>>> import numpy as np
>>> np.set_printoptions(suppress=True, linewidth=140)
>>> rnd = lambda a: np.round(a, 2) + 0
>>> data = np.loadtxt("a.csv", delimiter=",")
>>> print(data)
[[ 2.58  3.84 -4.21  0.83 -2.01 -4.09]
 [ 2.64  1.28  2.85  1.19  4.65  3.88]
 [-1.8  -1.77 -1.28  0.3  -3.02 -1.58]
 [-2.16 -4.18  3.79 -0.53  1.77  4.17]
 [ 0.03 -0.45  2.29 -3.81  3.18  3.62]
 [ 2.57  3.4  -0.31 -3.96 -0.37  0.12]
 [-0.39 -3.13  4.25  3.21  3.23  3.96]
 [ 1.73  2.17  0.66 -5.61  1.74  2.07]
 [ 0.56  1.88 -3.13  0.89 -3.05 -4.16]
 [ 0.9   0.55 -3.41 -0.03 -2.82 -3.28]
 [-4.07 -4.29 -2.25  0.4  -5.53 -3.57]]
>>> hat = data @ np.linalg.solve(data.T @ data, data.T)
>>> print(rnd(np.trace(hat)))
6.0
>>> print(rnd(np.diag(hat)))
[0.42 0.44 0.56 0.39 0.51 0.83 0.69 0.45 0.38 0.75 0.57]
>>> th = np.radians(103)
>>> R = np.eye(6)
>>> R[3, 3] = R[2, 2] = np.cos(th)
>>> R[3, 2], R[2, 3] = -np.sin(th), np.sin(th)
>>> print(rnd(R))
[[ 1.    0.    0.    0.    0.    0.  ]
 [ 0.    1.    0.    0.    0.    0.  ]
 [ 0.    0.   -0.22  0.97  0.    0.  ]
 [ 0.    0.   -0.97 -0.22  0.    0.  ]
 [ 0.    0.    0.    0.    1.    0.  ]
 [ 0.    0.    0.    0.    0.    1.  ]]
>>> out = data @ R.T
>>> print(np.allclose(np.linalg.norm(data, axis=1), np.linalg.norm(out, axis=1)))
True
>>> print(rnd(np.linalg.det(R)), rnd(np.trace(R)))
1.0 3.55
>>> rng = np.random.default_rng(548)
>>> idx = rng.permutation(6)
>>> out = data[:, idx] * rng.choice([-1, 1], 6)
>>> print(out)
[[-2.58 -4.21 -0.83 -3.84  4.09  2.01]
 [-2.64  2.85 -1.19 -1.28 -3.88 -4.65]
 [ 1.8  -1.28 -0.3   1.77  1.58  3.02]
 [ 2.16  3.79  0.53  4.18 -4.17 -1.77]
 [-0.03  2.29  3.81  0.45 -3.62 -3.18]
 [-2.57 -0.31  3.96 -3.4  -0.12  0.37]
 [ 0.39  4.25 -3.21  3.13 -3.96 -3.23]
 [-1.73  0.66  5.61 -2.17 -2.07 -1.74]
 [-0.56 -3.13 -0.89 -1.88  4.16  3.05]
 [-0.9  -3.41  0.03 -0.55  3.28  2.82]
 [ 4.07 -2.25 -0.4   4.29  3.57  5.53]]
>>> Uu, _, VT = np.linalg.svd(data.T @ out)
>>> print(idx)
[0 2 3 1 5 4]
>>> print(rnd(Uu @ VT))
[[-1.  0.  0.  0.  0.  0.]
 [ 0.  0.  0. -1.  0.  0.]
 [ 0.  1.  0.  0.  0.  0.]
 [ 0.  0. -1.  0.  0.  0.]
 [ 0.  0.  0.  0.  0. -1.]
 [ 0.  0.  0.  0. -1.  0.]]
>>> print(rnd(np.linalg.lstsq(data, out)[0]))
[[-1.  0.  0.  0.  0.  0.]
 [ 0.  0.  0. -1.  0.  0.]
 [ 0.  1.  0.  0.  0.  0.]
 [ 0.  0. -1.  0.  0.  0.]
 [ 0.  0.  0.  0.  0. -1.]
 [ 0.  0.  0.  0. -1.  0.]]
>>> m1 = np.load("dump.npy")
>>> print(m1)
[[-2  1 -3 -1  0 -3]
 [ 1 -2  1 -3 -1  0]
 [-3  1 -2  1 -3 -1]
 [-1 -3  1 -2  1 -3]
 [ 0 -1 -3  1 -2  1]
 [-3  0 -1 -3  1 -2]]
>>> # symmetric
>>> x0 = np.array([3, 4, 1, 5, 4, 0])
>>> target = m1 @ x0
>>> b, lr = np.zeros(6), 1 / np.linalg.norm(m1, 2) ** 2
>>> for i in range(60):
...     b -= lr * m1.T @ (m1 @ b - target)
...     if i % 10 == 0: print(i, round(np.linalg.norm(m1 @ b - target), 2))
... 
0 18.19
10 2.59
20 1.21
30 0.73
40 0.49
50 0.35
>>> print(rnd(b))
[2.89 3.93 0.99 5.01 4.07 0.11]
>>> print(rnd(np.linalg.cond(m1)))
5.43
>>> out = np.linalg.inv(m1)
>>> print(rnd(out))
[[ 0.29  0.18 -0.15 -0.05 -0.05 -0.3 ]
 [ 0.18  0.08  0.04 -0.24 -0.24 -0.05]
 [-0.15  0.04  0.15  0.05 -0.24 -0.05]
 [-0.05 -0.24  0.05  0.15  0.04 -0.15]
 [-0.05 -0.24 -0.24  0.04  0.08  0.18]
 [-0.3  -0.05 -0.05 -0.15  0.18  0.29]]
>>> print((np.abs(out) > 1e-9).astype(int))
[[1 1 1 1 1 1]
 [1 1 1 1 1 1]
 [1 1 1 1 1 1]
 [1 1 1 1 1 1]
 [1 1 1 1 1 1]
 [1 1 1 1 1 1]]
>>> print(rnd(np.linalg.det(m1) * out))
[[-444. -274.  224.   84.   76.  466.]
 [-274. -124.  -56.  364.  366.   76.]
 [ 224.  -56. -224.  -84.  364.   84.]
 [  84.  364.  -84. -224.  -56.  224.]
 [  76.  366.  364.  -56. -124. -274.]
 [ 466.   76.   84.  224. -274. -444.]]
>>> print(rnd(np.linalg.inv(out)))
[[-2.  1. -3. -1.  0. -3.]
 [ 1. -2.  1. -3. -1.  0.]
 [-3.  1. -2.  1. -3. -1.]
 [-1. -3.  1. -2.  1. -3.]
 [ 0. -1. -3.  1. -2.  1.]
 [-3.  0. -1. -3.  1. -2.]]
>>> print(rnd(np.linalg.cond(m1)))
5.43
>>> W0 = np.load("mat.npy")
>>> print(W0)
[[-1.   -1.    1.01 -0.99  3.01  2.    2.    0.04 -2.04 -2.01]
 [ 0.98  0.97  1.99  4.01  5.99  4.    6.99  9.    1.98  2.01]
 [-0.01  0.    1.    1.02  3.02  2.01  3.02  2.98  0.02 -0.02]
 [ 1.    1.02 -1.    0.97 -3.   -2.03 -1.99  0.02  1.98  2.03]]
>>> out = W0 + rng.integers(-2, 3, (4, 2)) @ rng.integers(-2, 3, (2, 10))
>>> print(rnd(out))
[[ 1.   -1.    2.01  0.01  2.01  5.    0.    3.04 -5.04 -1.01]
 [ 0.98  4.97  3.99  2.01  7.99  2.    6.99  7.   -0.02  0.01]
 [-2.01  2.    1.   -0.98  5.02 -1.99  5.02 -1.02  2.02 -2.02]
 [ 1.    1.02 -1.    0.97 -3.   -2.03 -1.99  0.02  1.98  2.03]]
>>> print(np.linalg.matrix_rank(out - W0, tol=1e-8))
2
>>> print(np.abs(out - W0).sum(axis=1))
[17. 18. 22.  0.]
>>> print(rnd(out - W0))
[[ 2.  0.  1.  1. -1.  3. -2.  3. -3.  1.]
 [ 0.  4.  2. -2.  2. -2.  0. -2. -2. -2.]
 [-2.  2.  0. -2.  2. -4.  2. -4.  2. -2.]
 [ 0.  0.  0.  0.  0.  0.  0.  0.  0.  0.]]
>>> Uu, sigma, VT = np.linalg.svd(W0)
>>> print(np.argmax(sigma[:-1] / (sigma[1:] + 1e-6)) + 1)
2
>>> print(rnd(sigma))
[15.93  7.04  0.08  0.03]
>>> out = Uu[:, :2] @ np.diag(sigma[:2]) @ VT[:2]
>>> print(np.linalg.matrix_rank(out))
2
>>> print(rnd(out))
[[-1.   -1.01  1.01 -0.98  3.01  2.02  2.    0.01 -2.   -2.02]
 [ 0.98  0.97  1.99  4.01  5.99  4.    6.99  8.99  1.99  2.01]
 [-0.01 -0.01  1.    1.01  3.01  2.01  3.01  3.   -0.01 -0.01]
 [ 1.    1.01 -1.    0.98 -3.   -2.01 -1.99  0.    2.01  2.02]]
>>> print(np.linalg.cond(out) > 100)
True
>>> out = np.array([[0, 7],
...     [-6, 1],
...     [9, 3],
...     [-2, 6],
...     [3, 9],
...     [9, 9],
...     [7, 5],
...     [1, -4],
...     [-9, -9],
...     [6, 2]])
>>> print(np.vstack([W0, out.T]).shape)
(6, 10)
>>> print(np.linalg.matrix_rank(W0 @ out))
2
>>> print(rnd(W0 @ out))
[[ 64.44  58.36]
 [110.21 112.92]
 [ 57.93  57.28]
 [-63.88 -58.22]]
>>> print(rnd(np.einsum("ik,kj->ji", W0, out)))
[[ 64.44 110.21  57.93 -63.88]
 [ 58.36 112.92  57.28 -58.22]]
>>> print(np.linalg.matrix_rank(W0, rtol=0.1))
2
>>> print([round(float(x), 2) for x in np.linalg.svd(W0, compute_uv=False)[:3]])
[15.93, 7.04, 0.08]
>>> E = np.diag(np.array([2, 1, 2])) + 4 * np.eye(3, k=1) + 4 * np.eye(3, k=-1)
>>> print(E)
[[2. 4. 0.]
 [4. 1. 4.]
 [0. 4. 2.]]
>>> ev, evecs = np.linalg.eigh(E)
>>> x0 = np.array([2, -8, 2])
>>> print(np.abs(E).sum(axis=1).max(), rnd(np.abs(ev).max()))
9.0 7.18
>>> print(rnd(evecs * np.maximum(ev, 0) @ evecs.T))
[[2.95 2.53 0.95]
 [2.53 3.27 2.53]
 [0.95 2.53 2.95]]
>>> print(rnd(evecs * np.abs(ev) @ evecs.T))
[[3.91 1.06 1.91]
 [1.06 5.55 1.06]
 [1.91 1.06 3.91]]
>>> print(rnd(x0 @ E @ x0 / (x0 @ x0)), rnd(ev[0]), rnd(ev[-1]))
-2.44 -4.18 7.18
>>> print(rnd(np.linalg.eigvalsh(E[1:, 1:])))
[-2.53  5.53]
>>> out = np.array([[3, 4, 1, 0, 7, 1, 7, 2],
...     [1, 5, 9, 0, 9, 8, 2, 3],
...     [2, 3, 0, 5, 1, 7, 1, 5],
...     [5, 0, 6, 5, 7, 5, 1, 5],
...     [0, 6, 6, 9, 1, 7, 5, 1],
...     [0, 3, 2, 5, 5, 7, 8, 2],
...     [7, 9, 1, 4, 7, 9, 5, 9],
...     [0, 3, 8, 1, 7, 6, 0, 1]])
>>> out[-1] = out[0]
>>> mat = out + 0.1 * np.eye(8)
>>> print(mat)
[[3.1 4.  1.  0.  7.  1.  7.  2. ]
 [1.  5.1 9.  0.  9.  8.  2.  3. ]
 [2.  3.  0.1 5.  1.  7.  1.  5. ]
 [5.  0.  6.  5.1 7.  5.  1.  5. ]
 [0.  6.  6.  9.  1.1 7.  5.  1. ]
 [0.  3.  2.  5.  5.  7.1 8.  2. ]
 [7.  9.  1.  4.  7.  9.  5.1 9. ]
 [3.  4.  1.  0.  7.  1.  7.  2.1]]
>>> idx = rng.permutation(8)
>>> print(idx)
[6 3 1 2 7 4 0 5]
>>> out = mat[idx][:, idx]
>>> print(np.allclose(out, mat))
False
>>> print(rnd(np.trace(out)))
28.8
>>> print(out)
[[5.1 4.  9.  1.  9.  7.  7.  9. ]
 [1.  5.1 0.  6.  5.  7.  5.  5. ]
 [2.  0.  5.1 9.  3.  9.  1.  8. ]
 [1.  5.  3.  0.1 5.  1.  2.  7. ]
 [7.  0.  4.  1.  2.1 7.  3.  1. ]
 [5.  9.  6.  6.  1.  1.1 0.  7. ]
 [7.  0.  4.  1.  2.  7.  3.1 1. ]
 [8.  5.  3.  2.  2.  5.  0.  7.1]]
